>>> import numpy as np
>>> from numpy import linalg as LA
>>> np.set_printoptions(suppress=True, linewidth=140)
>>> def tidy(a):
...     return np.round(a, 2) + 0
... 
>>> K = np.array([[0.4, 0.1, 0.3, -2.39, 1.2],
...     [-2.2, -0.2, -1.2, 3.02, -1.5],
...     [-1.6, -0.2, 1.2, 1.8, -0.9],
...     [0.1, 1.3, -0.7, -4.61, 2.3],
...     [-1.1, -1.2, 1.1, -0.81, 0.4],
...     [-0.2, 0.1, 0.7, 0.6, -0.3],
...     [-1.8, 0.2, 0.5, 0.0, 0.0],
...     [0.2, -1.1, 2.2, -1.21, 0.6],
...     [1.0, -1.0, 1.2, 1.98, -1.0],
...     [0.3, 0.6, 0.3, 1.81, -0.9]])
>>> K
array([[ 0.4 ,  0.1 ,  0.3 , -2.39,  1.2 ],
       [-2.2 , -0.2 , -1.2 ,  3.02, -1.5 ],
       [-1.6 , -0.2 ,  1.2 ,  1.8 , -0.9 ],
       [ 0.1 ,  1.3 , -0.7 , -4.61,  2.3 ],
       [-1.1 , -1.2 ,  1.1 , -0.81,  0.4 ],
       [-0.2 ,  0.1 ,  0.7 ,  0.6 , -0.3 ],
       [-1.8 ,  0.2 ,  0.5 ,  0.  ,  0.  ],
       [ 0.2 , -1.1 ,  2.2 , -1.21,  0.6 ],
       [ 1.  , -1.  ,  1.2 ,  1.98, -1.  ],
       [ 0.3 ,  0.6 ,  0.3 ,  1.81, -0.9 ]])
>>> x0 = np.array([-2, 3, 1, 0, -2])
>>> target = K @ x0
>>> tidy(LA.solve(K.T @ K, K.T @ target))
array([-2.,  3.,  1.,  0., -2.])
>>> rng = np.random.default_rng(403)
>>> target = target + 0.02 * rng.normal(size=10)
>>> tidy(target)
array([-2.59,  5.61,  5.59, -1.59, -1.08,  2.02,  4.68, -2.7 , -1.8 ,  3.29])
>>> c, *_ = LA.lstsq(K, target)
>>> c.round()
array([-2.,  3.,  1.,  0., -1.])
>>> Ac = K - K.mean(axis=0)
>>> Uu, sigma, Vt = LA.svd(Ac, full_matrices=False)
>>> (np.sign(Uu[:, 0]) == np.sign(Uu[0, 0])).astype(int)
array([1, 0, 0, 1, 1, 0, 0, 1, 0, 0])
>>> tidy((sigma ** 2).sum() ** 2 / (sigma ** 4).sum())
np.float64(1.75)
>>> M = np.array([[3, 1, 0, 3, 3, 0, 2, 1],
...     [1, 0, 0, 0, 0, 0, 1, 2],
...     [0, 0, 2, 3, 2, 1, 1, 2],
...     [3, 1, 1, 0, 1, 2, 3, 0],
...     [0, 2, 3, 1, 1, 1, 3, 3],
...     [2, 3, 1, 3, 2, 3, 0, 3],
...     [3, 1, 3, 3, 3, 3, 1, 3],
...     [3, 0, 2, 0, 3, 3, 2, 2]])
>>> M
array([[3, 1, 0, 3, 3, 0, 2, 1],
       [1, 0, 0, 0, 0, 0, 1, 2],
       [0, 0, 2, 3, 2, 1, 1, 2],
       [3, 1, 1, 0, 1, 2, 3, 0],
       [0, 2, 3, 1, 1, 1, 3, 3],
       [2, 3, 1, 3, 2, 3, 0, 3],
       [3, 1, 3, 3, 3, 3, 1, 3],
       [3, 0, 2, 0, 3, 3, 2, 2]])
>>> M2 = M / np.sqrt((M ** 2).mean(axis=1, keepdims=True))
>>> LA.matrix_rank(M - M.mean(axis=1, keepdims=True))
np.int64(7)
>>> r0 = np.array([2, 3, 1, 4, 1, 2, 2, 4])
>>> M2 = M + np.outer(r0, np.eye(8)[0])
>>> tidy(LA.det(M2) / LA.det(M)), tidy(1 + LA.solve(M, r0)[0])
(np.float64(1.19), np.float64(1.19))
>>> LA.matrix_rank(LA.inv(M2) - LA.inv(M), tol=1e-8)
np.int64(1)
>>> LA.matrix_rank(M2 - M)
np.int64(1)
>>> data = np.load("data.npy")
>>> data
array([[2, 0, 0, 0],
       [0, 0, 0, 0],
       [0, 0, 2, 0],
       [0, 0, 0, 1]])
>>> Uu, sigma, Vt = LA.svd(data)
>>> sigma
array([2., 2., 1., 0.])
>>> M2 = Uu[:, :3] @ np.diag(sigma[:3]) @ Vt[:3]
>>> tidy(LA.norm(data - M2) / LA.norm(data))
np.float64(0.0)
>>> np.abs(data - M2).max()
np.float64(0.0)
>>> tidy(LA.norm(data - M2, 2)), sigma[3]
(np.float64(0.0), np.float64(0.0))
